>>> import numpy as np
>>> import numpy.linalg as la
>>> np.set_printoptions(precision=3, suppress=True, linewidth=100, legacy="1.25")
>>> tidy = lambda a: np.round(a, 3) + 0
>>> feats = np.loadtxt("dump.csv", delimiter=",")
>>> feats
array([[0., 3., 1., 1., 0.],
       [0., 0., 0., 0., 0.],
       [0., 0., 0., 3., 0.],
       [0., 0., 0., 0., 2.],
       [0., 0., 0., 0., 0.]])
>>> np.abs(np.diag(la.qr(feats)[1])) > 1e-9
array([False, False, False, False, False])
>>> np.allclose(feats[:-1].T @ la.lstsq(feats[:-1].T, feats[-1])[0], feats[-1])
True
>>> tidy(np.trace(la.pinv(feats) @ feats))
3.0
>>> np.unique(feats.round(6), axis=0).shape
(4, 5)
>>> try:
...     la.inv(feats)
... except la.LinAlgError as e:
...     print("failed:", e)
... 
failed: Singular matrix
>>> A = np.load("x.npy")
>>> A
array([[-36,   4, -12,   4],
       [-36,   4, -12,   4],
       [-45,   5, -15,   5],
       [ -9,   1,  -3,   1]])
>>> np.zeros(4, 4)
Traceback (most recent call last):
  File "<python-input-13>", line 1, in <module>
    np.zeros(4, 4)
    ~~~~~~~~^^^^^^
TypeError: Cannot interpret '4' as a data type
>>> A - A[0]
array([[ 0,  0,  0,  0],
       [ 0,  0,  0,  0],
       [-9,  1, -3,  1],
       [27, -3,  9, -3]])
>>> A[:, 4]
Traceback (most recent call last):
  File "<python-input-15>", line 1, in <module>
    A[:, 4]
    ~^^^^^^
IndexError: index 4 is out of bounds for axis 1 with size 4
>>> A[4]
Traceback (most recent call last):
  File "<python-input-16>", line 1, in <module>
    A[4]
    ~^^^
IndexError: index 4 is out of bounds for axis 0 with size 4
>>> A.sum(axis=0)
array([-126,   14,  -42,   14])
>>> A.shape
(4, 4)
>>> tidy(la.norm(A))
73.048
>>> tidy(A @ la.pinv(A) @ A)
array([[-36.,   4., -12.,   4.],
       [-36.,   4., -12.,   4.],
       [-45.,   5., -15.,   5.],
       [ -9.,   1.,  -3.,   1.]])
>>> np.abs(np.diag(la.qr(A)[1])) > 1e-9
array([ True, False, False, False])
>>> np.argsort(-la.norm(A, axis=0).round(6), kind="stable")[:3]
array([0, 2, 1])
>>> la.cond(A) > 100
True
>>> E = np.array([[0, 0, 0, 1, 0],
...     [0, 0, 1, 1, 1],
...     [0, 1, 0, 0, 1],
...     [1, 1, 0, 0, 1],
...     [0, 1, 1, 1, 0]])
>>> w, V = la.eig(E)
>>> tidy(np.sort(la.eigvals(E @ E)))
array([0.347, 0.524, 1.   , 3.153, 6.976])
>>> tidy(np.prod(w))
-2.0
>>> tidy(E @ V[:, 0] - w[0] * V[:, 0])
array([0., 0., 0., 0., 0.])
>>> rng = np.random.default_rng(686953)
>>> A2 = E + rng.integers(-2, 3, (5, 2)) @ rng.integers(-2, 3, (2, 5))
>>> A2
array([[ 0,  4, -4,  3, -2],
       [ 4,  6, -3,  0, -4],
       [ 2,  7, -5,  1, -3],
       [ 1, -3,  4, -2,  3],
       [-4,  1, -1,  5,  2]])
>>> np.abs(A2 - E).sum(axis=1)
array([12, 20, 18, 12, 12])
>>> tidy(la.svd(A2 - E, compute_uv=False))
array([15.406,  7.659,  0.   ,  0.   ,  0.   ])
>>> la.matrix_rank(A2 - E, tol=1e-8)
2
>>> Q, r_ = la.qr(E)
>>> abs(r_[0, 0]), tidy(la.norm(E[:, 0]))
(1.0, 1.0)
>>> tidy(Q.T @ Q)
array([[1., 0., 0., 0., 0.],
       [0., 1., 0., 0., 0.],
       [0., 0., 1., 0., 0.],
       [0., 0., 0., 1., 0.],
       [0., 0., 0., 0., 1.]])
>>> tidy(la.det(E.T))
-2.0
>>> tidy(la.eigvals(E).sum().real)
0.0
>>> tidy(la.eigvals(E))
array([ 2.641,  0.724, -1.776, -0.589, -1.   ])
>>> data = np.array([[7, -5, 0, 9], [-5, 19, 4, -7], [0, 4, 14, -2], [9, -7, -2, 13]])
>>> labels = rng.permutation(4)
>>> labels
array([1, 3, 2, 0])
>>> A2 = data[labels][:, labels]
>>> A2
array([[19, -7,  4, -5],
       [-7, 13, -2,  9],
       [ 4, -2, 14,  0],
       [-5,  9,  0,  7]])
>>> tidy(la.norm(A2, axis=0))
array([21.237, 17.407, 14.697, 12.45 ])
>>> tidy(la.norm(A2, axis=1))
array([21.237, 17.407, 14.697, 12.45 ])
>>> tidy(la.norm(A2) ** 2 / la.norm(A2, 2) ** 2)
1.346
>>> tidy(la.norm(A2, "nuc"))
53.0
>>> tidy(la.norm(A2, 1)), tidy(la.norm(A2, np.inf))
(35.0, 35.0)
>>> np.einsum("ij,ji->", data, data)
1125
>>> U, sig, vt = la.svd(data)
>>> tidy(sig)
array([28.912, 13.907,  9.774,  0.407])
>>> np.argmax(sig[:-1] / (sig[1:] + 1e-6)) + 1
3
>>> A2 = U[:, :3] @ np.diag(sig[:3]) @ vt[:3]
>>> tidy(np.abs(data - A2).max())
0.266
>>> la.matrix_rank(data, rtol=0.05)
3
>>> tidy(A2)
array([[ 6.734, -5.006,  0.03 ,  9.191],
       [-5.006, 19.   ,  4.001, -6.996],
       [ 0.03 ,  4.001, 13.997, -2.022],
       [ 9.191, -6.996, -2.022, 12.862]])
>>> tidy(la.norm(data - A2, 2)), tidy(sig[3])
(0.407, 0.407)
>>> tidy(la.norm(data - A2) / la.norm(data))
0.012
>>> la.matrix_rank(A2)
3
>>> A2 = np.array([[-7, -1], [-7, 6], [8, 2], [-2, 0]])
>>> np.einsum("ij->j", data)
array([11, 11, 16, 13])
>>> np.einsum("ik,kj->ji", data, A2)
array([[-32, -52,  88, -56],
       [-37, 127,  52, -55]])
>>> A2.T @ data.T
array([[-32, -52,  88, -56],
       [-37, 127,  52, -55]])
>>> np.einsum("ik,kj->ij", data, A2)
array([[-32, -37],
       [-52, 127],
       [ 88,  52],
       [-56, -55]])
>>> W0 = np.load("mat.npy")
>>> tidy(W0)
array([[-0.558,  0.02 ,  0.553,  0.618],
       [ 0.035, -0.237,  0.743, -0.626],
       [-0.802, -0.268, -0.371, -0.384],
       [ 0.209, -0.934, -0.07 ,  0.282]])
>>> x = np.array([1, 2, 1, 0])
>>> y = W0 @ x
>>> beta, lr = np.zeros(4), 1 / la.norm(W0, 2) ** 2
>>> for i in range(40):
...     beta -= lr * W0.T @ (W0 @ beta - y)
...     if i % 10 == 0: print(i, round(la.norm(W0 @ beta - y), 3))
... 
0 0.0
10 0.0
20 0.0
30 0.0
>>> tidy(la.cond(W0))
1.0
>>> np.argwhere(np.triu(E))
array([[0, 3],
       [1, 2],
       [1, 3],
       [1, 4],
       [2, 4],
       [3, 4]])
>>> E.sum(axis=0)
array([1, 3, 2, 3, 3])
>>> Lm = np.diag(E.sum(axis=1)) - E
>>> tidy(la.eigvalsh(Lm))
array([0.   , 0.83 , 2.689, 4.   , 4.481])
>>> la.matrix_rank(Lm)
4
>>> Lm
array([[ 1,  0,  0, -1,  0],
       [ 0,  3, -1, -1, -1],
       [ 0, -1,  2,  0, -1],
       [-1, -1,  0,  3, -1],
       [ 0, -1, -1, -1,  3]])
>>> A2 = data / la.norm(data, axis=1, keepdims=True)
>>> gram = A2 @ A2.T
>>> tidy(np.degrees(np.arccos(np.clip(gram[2, 3], -1, 1))))
108.695
>>> np.argwhere(np.triu(np.abs(gram) > 0.95, 1))
array([[0, 3]])
>>> Q = W0.astype(float).copy()
>>> for j in range(4):
...     Q[:, j] -= Q[:, :j] @ (Q[:, :j].T @ Q[:, j])
...     Q[:, j] /= la.norm(Q[:, j])
... 
>>> tidy(Q)
array([[-0.558,  0.02 ,  0.553,  0.618],
       [ 0.035, -0.237,  0.743, -0.626],
       [-0.802, -0.268, -0.371, -0.384],
       [ 0.209, -0.934, -0.07 ,  0.282]])
>>> mat = np.loadtxt("block16.csv", delimiter=",")
>>> mat
array([[-2.,  1.,  2.],
       [ 0.,  1., -4.],
       [ 0.,  0.,  4.]])
>>> # triangular, det is the product of the diagonal
>>> w, V = la.eig(mat)
>>> tidy(np.sort(la.eigvals(mat.T)))
array([-2.,  1.,  4.])
>>> mat @ V[:, 0] - w[0] * V[:, 0]
array([0., 0., 0.])
>>> np.prod(w)
-8.0
>>> def softmax(z):
...     e = np.exp(z - z.max(axis=-1, keepdims=True))
...     return e / e.sum(axis=-1, keepdims=True)
... 
>>> tidy(softmax(mat).sum(axis=1))
array([1., 1., 1.])
>>> tidy(softmax(10 * mat[2]))
array([0., 0., 1.])
>>> tidy(softmax(mat[2] + -1))
array([0.018, 0.018, 0.965])
>>> S = mat @ mat.T / np.sqrt(3)
>>> tidy(softmax(S))
array([[0.64, 0.  , 0.36],
       [0.  , 1.  , 0.  ],
       [0.01, 0.  , 0.99]])
>>> softmax(S).round(6).argmax(axis=1)
array([0, 1, 2])
>>> tidy(softmax(S + np.triu(np.full(S.shape, -np.inf), 1)))
array([[1.  , 0.  , 0.  ],
       [0.  , 1.  , 0.  ],
       [0.01, 0.  , 0.99]])
>>> hat = np.triu(np.array([[0, 3, 1], [3, 2, 3], [1, 3, 1]]), 1) + np.eye(3)
>>> A2 = hat @ mat @ la.inv(hat)
>>> la.matrix_rank(A2)
3
>>> np.trace(A2), np.trace(mat)
(3.0, 3.0)
>>> tidy(np.sort(la.eigvals(mat)))
array([-2.,  1.,  4.])
>>> tidy(la.matrix_power(mat - np.diag(np.diag(mat)), 3))
array([[0., 0., 0.],
       [0., 0., 0.],
       [0., 0., 0.]])
>>> np.prod(np.diag(mat)), tidy(la.det(mat))
(-8.0, -8.0)
>>> np.einsum("ii->", mat)
3.0
>>> tidy(la.det(mat.T))
-8.0
>>> tidy(la.eigvals(mat))
array([-2.,  1.,  4.])
>>> np.poly(mat)
array([ 1., -3., -6.,  8.])
>>> np.einsum("ij,ji->", mat, mat)
21.0
>>> tidy(la.det(2 * mat)), tidy(la.det(mat))
(-64.0, -8.0)
>>> np.kron(np.eye(2, dtype=int), mat)
array([[-2.,  1.,  2., -0.,  0.,  0.],
       [ 0.,  1., -4.,  0.,  0., -0.],
       [ 0.,  0.,  4.,  0.,  0.,  0.],
       [-0.,  0.,  0., -2.,  1.,  2.],
       [ 0.,  0., -0.,  0.,  1., -4.],
       [ 0.,  0.,  0.,  0.,  0.,  4.]])
>>> K = 0.7 ** np.abs(np.subtract.outer(np.arange(3), np.arange(3)))
>>> tidy(K)
array([[1.  , 0.7 , 0.49],
       [0.7 , 1.  , 0.7 ],
       [0.49, 0.7 , 1.  ]])
>>> la.cond(feats) > 100
True
>>> tidy(la.norm(feats, 2) / la.norm(feats))
0.741
>>> labels = rng.permutation(3)
>>> A2 = K[:, labels] * rng.choice([-1, 1], 3)
>>> tidy(A2)
array([[-1.  ,  0.49, -0.7 ],
       [-0.7 ,  0.7 , -1.  ],
       [-0.49,  1.  , -0.7 ]])
>>> U, _, vt = la.svd(K.T @ A2)
>>> tidy(U @ vt)
array([[-1.,  0.,  0.],
       [ 0.,  0., -1.],
       [ 0.,  1.,  0.]])
>>> labels
array([0, 2, 1])
>>> W = np.array([[0, 2, -3, 1], [3, -2, 3, -2], [3, 0, 2, -2]])
>>> beta = np.array([2, 1, 0, 0])
>>> H = np.maximum(A2 @ W + beta, 0)
>>> (H > 0).mean(axis=0)
array([1., 0., 1., 0.])
>>> basis = np.array([[-3, 0, -4], [5, -3, 5], [-1, 1, 3], [4, -1, 2]])
>>> tidy(H @ basis)
array([[ -7.18,   3.07,   3.73],
       [ -5.5 ,   2.2 ,   2.2 ],
       [-11.77,   3.07,  -2.39]])
>>> (H @ basis).round(6).argmax(axis=1)
array([2, 1, 1])
>>> np.count_nonzero(K)
9
>>> tidy(K.mean(axis=0))
array([0.73, 0.8 , 0.73])
>>> la.matrix_rank(K)
3
>>> K.shape
(3, 3)
>>> J = np.load("a.npy")
>>> J
array([[-1.   , -1.276, -0.057, -2.276],
       [-1.   , -4.495,  1.791, -5.495],
       [-1.   , -2.787,  0.261, -3.787],
       [-1.   , -2.166,  0.258, -3.166],
       [-1.   ,  1.335, -1.145,  0.335],
       [-1.   , -2.786,  0.761, -3.786],
       [-1.   , -4.21 ,  1.541, -5.21 ],
       [-1.   , -4.573,  1.43 , -5.573],
       [-1.   ,  1.398, -2.622,  0.398],
       [-1.   , -3.913,  0.742, -4.913],
       [-1.   , -1.227, -0.056, -2.227],
       [-1.   , -3.669,  0.956, -4.669],
       [-1.   ,  1.209, -2.971,  0.209],
       [-1.   , -1.188, -0.624, -2.188],
       [-1.   , -2.194,  0.467, -3.194],
       [-1.   , -0.687, -0.619, -1.687]])
>>> A2 = np.array([[2, 2, 2], [0, 0, 1], [1, 0, 2], [3, 2, 3]])
>>> la.matrix_rank(np.vstack([J, A2.T]))
4
>>> la.matrix_rank(J @ A2)
3
